$ python -q
>>> import numpy as np
>>> np.set_printoptions(precision=4, suppress=True, linewidth=100, floatmode="fixed")
>>> tidy = lambda a: np.round(a, 4) + 0
>>> W0 = np.load("x.npy")
>>> print(W0)
[[  5   0   4   2  -9]
 [  0   6   4   1  -5]
 [  4   4   6   1 -11]
 [  2   1   1  13   0]
 [ -9  -5 -11   0  22]]
>>> print(np.linalg.cond(W0) > 100)
True
>>> np.argsort(-np.linalg.norm(W0, axis=0).round(6), kind="stable")[:3]
array([4, 2, 3])
>>> print(np.linalg.matrix_rank(W0, rtol=0.1))
3
>>> tidy(np.sort(np.abs(np.linalg.eigvals(W0))))
array([ 0.0000,  0.0000,  6.0776, 13.2497, 32.6728])
>>> (W0 + W0.T) / 2
array([[  5.0000,   0.0000,   4.0000,   2.0000,  -9.0000],
       [  0.0000,   6.0000,   4.0000,   1.0000,  -5.0000],
       [  4.0000,   4.0000,   6.0000,   1.0000, -11.0000],
       [  2.0000,   1.0000,   1.0000,  13.0000,   0.0000],
       [ -9.0000,  -5.0000, -11.0000,   0.0000,  22.0000]])
>>> np.trace(W0)
np.int64(52)
>>> tidy(np.linalg.det(2 * W0)), tidy(np.linalg.det(W0))
(np.float64(0.0), np.float64(0.0))
>>> tidy(np.linalg.det(W0.T))
np.float64(0.0)
>>> tidy(np.linalg.det(W0[::-1]))
np.float64(0.0)
>>> def softmax(z):
...     e = np.exp(z - z.max(axis=-1, keepdims=True))
...     return e / e.sum(axis=-1, keepdims=True)
... 
>>> tidy(softmax(W0[4] + 3))
array([0.0000, 0.0000, 0.0000, 0.0000, 1.0000])
>>> tidy(softmax(W0[4]))
array([0.0000, 0.0000, 0.0000, 0.0000, 1.0000])
>>> print(tidy(softmax(10 * W0[4])))
[0.0000 0.0000 0.0000 0.0000 1.0000]
>>> S = W0 @ W0.T / np.sqrt(5)
>>> tidy(softmax(S))
array([[0.0002, 0.0000, 0.9998, 0.0000, 0.0000],
       [0.0000, 0.0000, 1.0000, 0.0000, 0.0000],
       [0.0000, 0.0000, 1.0000, 0.0000, 0.0000],
       [0.0000, 0.0000, 0.0000, 1.0000, 0.0000],
       [0.0000, 0.0000, 0.0000, 0.0000, 1.0000]])
>>> rng = np.random.default_rng(83)
>>> data = np.array([[3, -3, 3, 3, 0, 2, 3, -3],
...     [3, -2, 1, -1, 1, 1, -1, -1],
...     [3, -2, 3, -3, 2, 1, -3, -1],
...     [-3, -1, 2, 1, 1, -2, -2, -2],
...     [-3, -1, -2, 1, -1, 2, 2, 2],
...     [-3, 1, -1, -3, -1, 1, -3, -1],
...     [-2, 3, 2, 2, 2, 3, -1, 1],
...     [-2, -1, -3, 0, 0, -3, -3, 2]]) * (rng.random((8, 8)) < 0.3)
>>> data
array([[ 0, -3,  0,  0,  0,  2,  0,  0],
       [ 0,  0,  0,  0,  0,  0,  0,  0],
       [ 0,  0,  0,  0,  0,  1,  0, -1],
       [-3,  0,  0,  0,  0, -2,  0,  0],
       [ 0, -1,  0,  1, -1,  0,  2,  2],
       [ 0,  0,  0,  0,  0,  1, -3, -1],
       [ 0,  3,  0,  0,  0,  0,  0,  0],
       [ 0,  0,  0,  0,  0,  0, -3,  0]])
>>> Uu, s, vt = np.linalg.svd(data)
>>> vecs = vt[:(s > 1e-8).sum()]
>>> x0 = data[3] + -2 * data[5] + rng.integers(2) * np.eye(8)[4]
>>> x0
array([-3.0000,  0.0000,  0.0000,  0.0000,  1.0000, -4.0000,  6.0000,  2.0000])
>>> tidy(vecs.T @ vecs)
array([[ 1.0000,  0.0000,  0.0000,  0.0000,  0.0000,  0.0000,  0.0000,  0.0000],
       [ 0.0000,  1.0000,  0.0000,  0.0000,  0.0000,  0.0000,  0.0000,  0.0000],
       [ 0.0000,  0.0000,  0.0000,  0.0000,  0.0000,  0.0000,  0.0000,  0.0000],
       [ 0.0000,  0.0000,  0.0000,  0.5000, -0.5000,  0.0000,  0.0000,  0.0000],
       [ 0.0000,  0.0000,  0.0000, -0.5000,  0.5000,  0.0000,  0.0000,  0.0000],
       [ 0.0000,  0.0000,  0.0000,  0.0000,  0.0000,  1.0000,  0.0000,  0.0000],
       [ 0.0000,  0.0000,  0.0000,  0.0000,  0.0000,  0.0000,  1.0000,  0.0000],
       [ 0.0000,  0.0000,  0.0000,  0.0000,  0.0000,  0.0000,  0.0000,  1.0000]])
>>> np.allclose(vecs.T @ vecs @ x0, x0)
False
